>>> import numpy as np
>>> from numpy import linalg as LA
>>> np.set_printoptions(suppress=True, linewidth=120)
>>> rnd = lambda a: np.round(a, 1) + 0
>>> arr = np.load("data.npy")
>>> arr
array([[0, 0, 0, 0, 0, 1, 0],
       [0, 0, 0, 1, 0, 0, 0],
       [1, 0, 0, 0, 0, 0, 0],
       [0, 1, 0, 0, 0, 0, 0],
       [0, 0, 1, 0, 0, 0, 0],
       [0, 0, 0, 0, 0, 0, 1],
       [0, 0, 0, 0, 1, 0, 0]])
>>> B = LA.invert(arr)
Traceback (most recent call last):
  File "<python-input-6>", line 1, in <module>
    B = LA.invert(arr)
        ^^^^^^^^^
AttributeError: module 'numpy.linalg' has no attribute 'invert'
>>> B = LA.inv(arr)
>>> rnd(LA.cond(arr))
np.float64(1.0)
>>> np.allclose(B, arr.T)
True
>>> W = np.array([[2, 3, 3, 0, 1, 2],
...     [2, 3, 0, 0, 0, 2],
...     [1, 1, 1, 2, 0, 3],
...     [2, 0, 1, 2, 2, 1],
...     [1, 3, 1, 1, 2, 1],
...     [0, 2, 0, 2, 2, 0],
...     [1, 0, 1, 1, 2, 0]])
>>> beta = np.array([1, 1, 2, 2, 1, 3])
>>> H = np.maximum(arr @ W + beta, 0)
>>> (H > 0).mean(axis=0)
array([1., 1., 1., 1., 1., 1.])
>>> H
array([[1, 3, 2, 4, 3, 3],
       [3, 1, 3, 4, 3, 4],
       [3, 4, 5, 2, 2, 5],
       [3, 4, 2, 2, 1, 5],
       [2, 2, 3, 4, 1, 6],
       [2, 1, 3, 3, 3, 3],
       [2, 4, 3, 3, 3, 4]])
>>> W2 = np.array([[-3, -3, 2],
...     [-3, -1, 1],
...     [-3, -1, 0],
...     [0, 2, 1],
...     [-2, -2, 3],
...     [2, -3, 0]])
>>> print(W @ W2)
[[-22 -20  10]
 [-11 -15   7]
 [ -3 -10   5]
 [-11 -10  12]
 [-17 -12  12]
 [-10  -2  10]
 [-10  -6   9]]
